In [1]: import numpy as np

In [2]: from numpy import linalg as LA

In [3]: np.set_printoptions(precision=3, suppress=True, linewidth=120)

In [4]: B = np.array([[0, 0, 1, 2, 1, 1],
   ...:     [2, 2, 1, 1, 1, 2],
   ...:     [2, 2, 2, 2, 0, 0],
   ...:     [0, 0, 2, 1, 0, 2],
   ...:     [2, 2, 2, 1, 2, 2],
   ...:     [1, 2, 2, 0, 2, 2]])

In [5]: W0 = B - B.T

In [6]: print(W0)
[[ 0 -2 -1  2 -1  0]
 [ 2  0 -1  1 -1  0]
 [ 1  1  0  0 -2 -2]
 [-2 -1  0  0 -1  2]
 [ 1  1  2  1  0  0]
 [ 0  0  2 -2  0  0]]

In [7]: T = np.stack([W0, -3 * W0, W0[::-1]])

In [8]: print(T.sum(axis=0))
[[ 0  4  4 -6  2  0]
 [-3  1  4 -1  2  0]
 [-4 -3  0  0  3  6]
 [ 5  3  0  0  0 -6]
 [ 0 -2 -5 -1 -1  0]
 [ 0 -2 -5  6 -1  0]]

In [9]: print(np.einsum("bij,cij->bc", T, T))
[[  52 -156  -20]
 [-156  468   60]
 [ -20   60   52]]

In [10]: print(LA.det(T))
[   196. 142884.   -196.]

In [11]: print((T @ W0.T).shape)
(3, 6, 6)

In [12]: print(T.shape)
(3, 6, 6)

In [13]: print(LA.norm(T, axis=(1, 2)))
[ 7.211 21.633  7.211]

In [14]: M = np.array([[2, 1, 0, 0, 0, 0],
    ...:     [2, 0, 0, 0, 0, 0],
    ...:     [2, 0, 0, 0, 0, 0],
    ...:     [0, 0, 2, 1, 0, 0],
    ...:     [0, 0, 2, 0, 0, 0],
    ...:     [0, 0, 2, 0, 0, 0],
    ...:     [0, 0, 0, 0, 2, 1],
    ...:     [0, 0, 0, 0, 2, 0],
    ...:     [0, 0, 0, 0, 2, 0]])

In [15]: vec = np.array([4, 1, 3, 1, 3, 1])

In [16]: target = M @ vec

In [17]: print(np.round(LA.pinv(M) @ M, 3) + 0)
[[1. 0. 0. 0. 0. 0.]
 [0. 1. 0. 0. 0. 0.]
 [0. 0. 1. 0. 0. 0.]
 [0. 0. 0. 1. 0. 0.]
 [0. 0. 0. 0. 1. 0.]
 [0. 0. 0. 0. 0. 1.]]

In [18]: print(LA.solve(M.T @ M, M.T @ target))
[4. 1. 3. 1. 3. 1.]

In [19]: rng = np.random.default_rng(93)

In [20]: target = target + 0.1 * rng.normal(size=9)

In [21]: print(target)
[9.111 7.919 8.118 7.063 6.058 5.927 6.883 6.084 6.022]

In [22]: c, *_ = LA.lstsq(M, target)

In [23]: print(c)
[4.009 1.092 2.996 1.071 3.026 0.831]

In [24]: print([round(float(LA.norm(LA.solve(M.T @ M + lam * np.eye(6), M.T @ target))), 2) for lam in (0, 1, 10, 100)])
[6.1, 5.61, 3.35, 0.67]

In [25]: print(round(LA.norm(target - M @ c), 3))
0.174

In [26]: K = np.load("m.npy")

In [27]: print(K)
[[-0.294 -0.61  -0.554  0.138  0.451 -0.112]
 [ 0.841 -0.062  0.057  0.232  0.478  0.053]
 [-0.252  0.756 -0.257  0.346  0.415 -0.086]
 [ 0.     0.     0.276 -0.246  0.189 -0.91 ]
 [ 0.168 -0.065 -0.235  0.676 -0.565 -0.37 ]
 [ 0.337  0.221 -0.702 -0.539 -0.206 -0.11 ]]

In [28]: vec = np.array([-4, -2, 5, -8, -3, 7])

In [29]: print(round(float(LA.norm(vec)), 3), np.round(LA.norm(K @ vec), 3))
12.923 12.923

In [30]: print(np.abs(LA.eigvals(K)))
[1. 1. 1. 1. 1. 1.]

In [31]: B = LA.inv(K)

In [32]: print(np.round(LA.det(K) * B, 3) + 0)
[[ 0.294 -0.841  0.252  0.    -0.168 -0.337]
 [ 0.61   0.062 -0.756  0.     0.065 -0.221]
 [ 0.554 -0.057  0.257 -0.276  0.235  0.702]
 [-0.138 -0.232 -0.346  0.246 -0.676  0.539]
 [-0.451 -0.478 -0.415 -0.189  0.565  0.206]
 [ 0.112 -0.053  0.086  0.91   0.37   0.11 ]]

In [33]: print(round(LA.slogdet(K)[0], 3))
-1.0

In [34]: print((np.abs(B) > 1e-9).astype(int))
[[1 1 1 0 1 1]
 [1 1 1 0 1 1]
 [1 1 1 1 1 1]
 [1 1 1 1 1 1]
 [1 1 1 1 1 1]
 [1 1 1 1 1 1]]

In [35]: print(B.round(3) + 0)
[[-0.294  0.841 -0.252  0.     0.168  0.337]
 [-0.61  -0.062  0.756  0.    -0.065  0.221]
 [-0.554  0.057 -0.257  0.276 -0.235 -0.702]
 [ 0.138  0.232  0.346 -0.246  0.676 -0.539]
 [ 0.451  0.478  0.415  0.189 -0.565 -0.206]
 [-0.112  0.053 -0.086 -0.91  -0.37  -0.11 ]]

In [36]: print(np.round(LA.cond(K), 3))
1.0
